$ ipython --no-banner

In [1]: import numpy as np

In [2]: np.set_printoptions(suppress=True, linewidth=200)

In [3]: rnd = lambda a: np.round(a, 3) + 0

In [4]: cent = 10 * np.array([[1.3, 0.3, -1.1, -0.1, -0.5, -0.5, -1.1, 0.0, 0.5, -0.8, 1.8, 0.3, -0.7],
   ...:     [-1.3, -1.0, -0.5, 0.7, 1.1, -0.3, 0.3, 0.6, -0.8, 1.4, 0.1, 0.8, -0.1]])

In [5]: rng = np.random.default_rng(60)

In [6]: idx = rng.integers(0, 2, 24)

In [7]: data = cent[idx] + rng.normal(size=(24, 13))

In [8]: rnd(data)
Out[8]: 
array([[ 13.811,   3.302,  -9.202,  -0.294,  -5.482,  -4.181, -10.062,  -1.809,   5.332,  -8.015,  18.004,   1.879,  -8.254],
       [ 14.311,   4.429,  -9.457,  -1.742,  -5.961,  -5.234, -10.453,   0.953,   5.528,  -7.623,  17.993,   2.513,  -6.172],
       [ 11.64 ,   4.694, -11.477,  -2.952,  -4.571,  -4.718,  -9.962,   0.86 ,   4.735,  -7.064,  17.384,   3.261,  -8.435],
       [ 12.311,   2.839, -12.039,   0.141,  -2.395,  -5.296, -11.486,  -1.678,   5.102,  -8.322,  18.034,   1.722,  -7.548],
       [-13.308,  -8.481,  -6.058,   7.461,  11.296,  -3.373,   2.073,   6.709,  -8.359,  15.246,   2.793,   6.619,  -0.843],
       [ 12.514,   1.434, -12.122,  -0.411,  -3.388,  -4.712,  -9.736,   0.589,   6.247,  -8.887,  16.776,   3.571,  -8.407],
       [-14.47 , -10.465,  -4.252,   6.546,  11.15 ,  -3.702,   4.874,   5.584,  -8.029,  13.869,   2.725,   9.293,  -0.251],
       [-13.581,  -9.235,  -2.847,   7.428,   9.546,  -2.324,   3.088,   6.249,  -7.319,  12.984,   1.981,   8.571,   0.556],
       [-14.143, -10.237,  -3.912,   7.538,  10.496,  -2.465,   3.364,   5.756,  -7.742,  15.98 ,   1.64 ,   8.393,   0.182],
       [-14.174, -10.319,  -4.53 ,   7.462,  10.519,  -2.911,   2.068,   5.067,  -7.265,  14.171,  -0.044,   8.202,  -0.811],
       [-12.603, -10.523,  -5.814,   5.813,  11.813,  -0.71 ,   2.525,   7.226,  -7.963,  13.716,   1.775,   8.207,   1.209],
       [-13.245,  -8.854,  -4.745,   5.629,  11.194,  -3.229,   2.186,   3.915,  -6.829,  15.102,   0.87 ,   8.824,   0.034],
       [ 12.52 ,   5.695, -12.609,  -1.954,  -4.939,  -5.087, -11.532,  -0.951,   6.345,  -9.607,  17.367,   2.795,  -6.52 ],
       [-11.56 , -10.175,  -5.737,   6.938,  10.912,  -3.149,   4.743,   5.972,  -7.708,  13.812,   0.684,   9.585,  -1.876],
       [-14.07 ,  -9.264,  -3.273,   7.002,  13.12 ,  -2.304,   2.54 ,   6.51 ,  -6.925,  14.716,   0.828,   6.785,   0.03 ],
       [-13.411,  -9.553,  -4.636,   4.829,  10.419,  -1.424,   2.509,   6.291,  -7.859,  13.078,   0.28 ,   7.234,  -0.076],
       [ 12.033,   2.453,  -9.337,  -1.341,  -6.479,  -4.369,  -9.691,   0.562,   5.299,  -6.877,  16.005,   2.315,  -7.669],
       [ 13.907,   3.054, -11.663,  -0.745,  -2.821,  -4.345,  -9.139,   0.971,   4.849,  -7.616,  18.877,   2.471,  -6.066],
       [-14.438,  -9.402,  -5.903,   7.286,  13.46 ,  -2.406,   3.489,   5.83 ,  -6.971,  13.686,   0.686,   7.122,   0.578],
       [ 12.83 ,   3.195,  -9.034,  -0.245,  -4.888,  -5.342, -10.627,   0.71 ,   3.951,  -8.881,  18.149,   3.419,  -6.446],
       [-13.226,  -8.995,  -4.506,   6.605,  10.867,  -2.951,   1.485,   6.312,  -7.048,  14.23 ,  -0.311,   7.708,   0.804],
       [-10.667, -10.745,  -4.016,   6.97 ,  11.746,  -3.027,   3.514,   4.862,  -9.676,  14.156,   1.29 ,   8.347,  -1.527],
       [-14.031,  -9.398,  -6.613,   8.089,  10.662,  -3.74 ,   1.766,   6.564,  -9.164,  14.775,   1.713,   7.268,  -1.677],
       [ 13.258,   3.981, -12.001,  -3.119,  -6.004,  -4.667, -11.249,   0.74 ,   5.502,  -7.137,  17.816,   2.769,  -7.679]])

In [9]: round(np.log10(np.linalg.cond(data)))
Out[9]: 2

In [10]: rnd(np.linalg.norm(data, 2) / np.linalg.norm(data))
Out[10]: np.float64(0.834)

In [11]: hat = data @ np.linalg.solve(data.T @ data, data.T)

In [12]: rnd(np.linalg.eigvalsh(hat))
Out[12]: array([0., 0., 0., 0., 0., 0., 0., 0., 0., 0., 0., 1., 1., 1., 1., 1., 1., 1., 1., 1., 1., 1., 1., 1.])

In [13]: idx = rng.permutation(13)

In [14]: Y = data[:, idx] * rng.choice([-1, 1], 13)

In [15]: rnd(Y)
Out[15]: 
array([[  4.181,   3.302,  -5.332,   8.015,   0.294,   9.202,  18.004,   5.482,   1.809,  -8.254, -10.062,  -1.879,  13.811],
       [  5.234,   4.429,  -5.528,   7.623,   1.742,   9.457,  17.993,   5.961,  -0.953,  -6.172, -10.453,  -2.513,  14.311],
       [  4.718,   4.694,  -4.735,   7.064,   2.952,  11.477,  17.384,   4.571,  -0.86 ,  -8.435,  -9.962,  -3.261,  11.64 ],
       [  5.296,   2.839,  -5.102,   8.322,  -0.141,  12.039,  18.034,   2.395,   1.678,  -7.548, -11.486,  -1.722,  12.311],
       [  3.373,  -8.481,   8.359, -15.246,  -7.461,   6.058,   2.793, -11.296,  -6.709,  -0.843,   2.073,  -6.619, -13.308],
       [  4.712,   1.434,  -6.247,   8.887,   0.411,  12.122,  16.776,   3.388,  -0.589,  -8.407,  -9.736,  -3.571,  12.514],
       [  3.702, -10.465,   8.029, -13.869,  -6.546,   4.252,   2.725, -11.15 ,  -5.584,  -0.251,   4.874,  -9.293, -14.47 ],
       [  2.324,  -9.235,   7.319, -12.984,  -7.428,   2.847,   1.981,  -9.546,  -6.249,   0.556,   3.088,  -8.571, -13.581],
       [  2.465, -10.237,   7.742, -15.98 ,  -7.538,   3.912,   1.64 , -10.496,  -5.756,   0.182,   3.364,  -8.393, -14.143],
       [  2.911, -10.319,   7.265, -14.171,  -7.462,   4.53 ,  -0.044, -10.519,  -5.067,  -0.811,   2.068,  -8.202, -14.174],
       [  0.71 , -10.523,   7.963, -13.716,  -5.813,   5.814,   1.775, -11.813,  -7.226,   1.209,   2.525,  -8.207, -12.603],
       [  3.229,  -8.854,   6.829, -15.102,  -5.629,   4.745,   0.87 , -11.194,  -3.915,   0.034,   2.186,  -8.824, -13.245],
       [  5.087,   5.695,  -6.345,   9.607,   1.954,  12.609,  17.367,   4.939,   0.951,  -6.52 , -11.532,  -2.795,  12.52 ],
       [  3.149, -10.175,   7.708, -13.812,  -6.938,   5.737,   0.684, -10.912,  -5.972,  -1.876,   4.743,  -9.585, -11.56 ],
       [  2.304,  -9.264,   6.925, -14.716,  -7.002,   3.273,   0.828, -13.12 ,  -6.51 ,   0.03 ,   2.54 ,  -6.785, -14.07 ],
       [  1.424,  -9.553,   7.859, -13.078,  -4.829,   4.636,   0.28 , -10.419,  -6.291,  -0.076,   2.509,  -7.234, -13.411],
       [  4.369,   2.453,  -5.299,   6.877,   1.341,   9.337,  16.005,   6.479,  -0.562,  -7.669,  -9.691,  -2.315,  12.033],
       [  4.345,   3.054,  -4.849,   7.616,   0.745,  11.663,  18.877,   2.821,  -0.971,  -6.066,  -9.139,  -2.471,  13.907],
       [  2.406,  -9.402,   6.971, -13.686,  -7.286,   5.903,   0.686, -13.46 ,  -5.83 ,   0.578,   3.489,  -7.122, -14.438],
       [  5.342,   3.195,  -3.951,   8.881,   0.245,   9.034,  18.149,   4.888,  -0.71 ,  -6.446, -10.627,  -3.419,  12.83 ],
       [  2.951,  -8.995,   7.048, -14.23 ,  -6.605,   4.506,  -0.311, -10.867,  -6.312,   0.804,   1.485,  -7.708, -13.226],
       [  3.027, -10.745,   9.676, -14.156,  -6.97 ,   4.016,   1.29 , -11.746,  -4.862,  -1.527,   3.514,  -8.347, -10.667],
       [  3.74 ,  -9.398,   9.164, -14.775,  -8.089,   6.613,   1.713, -10.662,  -6.564,  -1.677,   1.766,  -7.268, -14.031],
       [  4.667,   3.981,  -5.502,   7.137,   3.119,  12.001,  17.816,   6.004,  -0.74 ,  -7.679, -11.249,  -2.769,  13.258]])

In [16]: left, _, Vh = np.linalg.svd(data.T @ Y)

In [17]: idx
Out[17]: array([ 5,  1,  8,  9,  3,  2, 10,  4,  7, 12,  6, 11,  0])

In [18]: J = np.loadtxt("data.csv", delimiter=",")

In [19]: rnd(J)
Out[19]: 
array([[-3.64 , -4.077,  0.255, -1.28 , -1.384],
       [-1.953,  5.693,  5.081,  2.095,  5.129],
       [ 0.07 ,  5.118,  2.675,  6.141,  4.746],
       [-2.587, -2.298,  0.388,  0.825, -0.199],
       [-2.903, -2.636,  0.479,  0.194, -0.424],
       [-0.809,  2.05 ,  1.509,  4.382,  2.7  ],
       [-1.676,  1.49 ,  2.003,  2.647,  2.327],
       [-1.745, -0.241,  0.917,  2.511,  1.173],
       [-3.263, -3.906, -0.008, -0.525, -1.27 ],
       [-2.673, -2.34 ,  0.446,  0.654, -0.227],
       [-1.617, -0.046,  0.919,  2.766,  1.303],
       [-2.796, -0.478,  1.811,  0.408,  1.015],
       [-3.047, -3.781, -0.141, -0.094, -1.188],
       [-2.302, -0.207,  1.497,  1.397,  1.196]])

In [20]: # rank 3

In [21]: D = np.linalg.norm(J[:, None] - J[None], axis=-1)

In [22]: rnd(D[3])
Out[22]: array([ 3.182, 10.784, 10.955,  0.   ,  0.819,  6.662,  5.243,  3.153,  2.484,  0.206,  3.51 ,  2.651,  2.124,  2.821])

In [23]: print(np.linalg.matrix_rank(D ** 2))
4

In [24]: np.flatnonzero(D[3] < D.mean() / 2)
Out[24]: array([ 3,  4,  8,  9, 12])

In [25]: D[3].round(6).argsort(kind="stable")[:4]
Out[25]: array([ 3,  9,  4, 12])

In [26]: D.mean(axis=1).argmax()
Out[26]: np.int64(2)

In [27]: (D + 1e9 * np.eye(14)).round(6).argmin(axis=1)
Out[27]: array([ 8,  2,  5,  9,  9,  6,  5, 10, 12,  3,  7, 13,  8, 11])

In [28]: idx = J[:, 3] > np.median(J[:, 3])

In [29]: r0 = J[idx].mean(axis=0) - J[~idx].mean(axis=0)

In [30]: np.argsort(-np.abs(r0).round(6), kind="stable")
Out[30]: array([1, 4, 3, 2, 0])

In [31]: rnd(r0)
Out[31]: array([1.554, 4.768, 1.624, 3.108, 3.178])

In [32]: cent = J[[11, 13]].astype(float)

In [33]: for _ in range(4):
    ...:     idx = np.linalg.norm(J[:, None] - cent, axis=-1).argmin(axis=1)
    ...:     cent = np.array([J[idx == j].mean(axis=0) for j in range(2)])
    ...: 

In [34]: idx
Out[34]: array([0, 1, 1, 0, 0, 1, 1, 1, 0, 0, 1, 0, 0, 1])

In [35]: np.abs(cent[1] - cent[0]).argmax()
Out[35]: np.int64(1)

In [36]: rnd(cent[1] - cent[0])
Out[36]: array([1.554, 4.768, 1.624, 3.108, 3.178])

In [37]: print(rnd(cent))
[[-2.987 -2.788  0.462  0.026 -0.525]
 [-1.433  1.98   2.086  3.134  2.653]]

In [38]: np.bincount(idx)
Out[38]: array([7, 7])

In [39]: left, sig, Vh = np.linalg.svd(J)

In [40]: np.argmax(sig[:-1] / (sig[1:] + 1e-6)) + 1
Out[40]: np.int64(3)

In [41]: rnd(sig)
Out[41]: array([16.342, 11.329,  4.713,  0.   ,  0.   ])

In [42]: Y = left[:, :3] @ np.diag(sig[:3]) @ Vh[:3]

In [43]: rnd(np.linalg.norm(J - Y, 2)), rnd(sig[3])
Out[43]: (np.float64(0.0), np.float64(0.0))

In [44]: rnd(Y)
Out[44]: 
array([[-3.64 , -4.077,  0.255, -1.28 , -1.384],
       [-1.953,  5.693,  5.081,  2.095,  5.129],
       [ 0.07 ,  5.118,  2.675,  6.141,  4.746],
       [-2.587, -2.298,  0.388,  0.825, -0.199],
       [-2.903, -2.636,  0.479,  0.194, -0.424],
       [-0.809,  2.05 ,  1.509,  4.382,  2.7  ],
       [-1.676,  1.49 ,  2.003,  2.647,  2.327],
       [-1.745, -0.241,  0.917,  2.511,  1.173],
       [-3.263, -3.906, -0.008, -0.525, -1.27 ],
       [-2.673, -2.34 ,  0.446,  0.654, -0.227],
       [-1.617, -0.046,  0.919,  2.766,  1.303],
       [-2.796, -0.478,  1.811,  0.408,  1.015],
       [-3.047, -3.781, -0.141, -0.094, -1.188],
       [-2.302, -0.207,  1.497,  1.397,  1.196]])

In [45]: rnd(np.linalg.norm(J - Y) / np.linalg.norm(J))
Out[45]: np.float64(0.0)

In [46]: X = np.loadtxt("layer13.csv", delimiter=",")

In [47]: X
Out[47]: 
array([[0., 1., 1., 1., 1., 1.],
       [1., 0., 1., 1., 1., 1.],
       [1., 1., 0., 1., 1., 1.],
       [1., 1., 1., 0., 1., 1.],
       [1., 1., 1., 1., 0., 1.],
       [1., 1., 1., 1., 1., 0.]])

In [48]: X.sum(axis=1)
Out[48]: array([5., 5., 5., 5., 5., 5.])

In [49]: X - X[0]
Out[49]: 
array([[ 0.,  0.,  0.,  0.,  0.,  0.],
       [ 1., -1.,  0.,  0.,  0.,  0.],
       [ 1.,  0., -1.,  0.,  0.,  0.],
       [ 1.,  0.,  0., -1.,  0.,  0.],
       [ 1.,  0.,  0.,  0., -1.,  0.],
       [ 1.,  0.,  0.,  0.,  0., -1.]])

In [50]: np.diff(X, axis=0)
Out[50]: 
array([[ 1., -1.,  0.,  0.,  0.,  0.],
       [ 0.,  1., -1.,  0.,  0.,  0.],
       [ 0.,  0.,  1., -1.,  0.,  0.],
       [ 0.,  0.,  0.,  1., -1.,  0.],
       [ 0.,  0.,  0.,  0.,  1., -1.]])

In [51]: np.unravel_index(np.abs(X).argmax(), X.shape)
Out[51]: (np.int64(0), np.int64(1))

In [52]: rnd(np.linalg.norm(X))
Out[52]: np.float64(5.477)
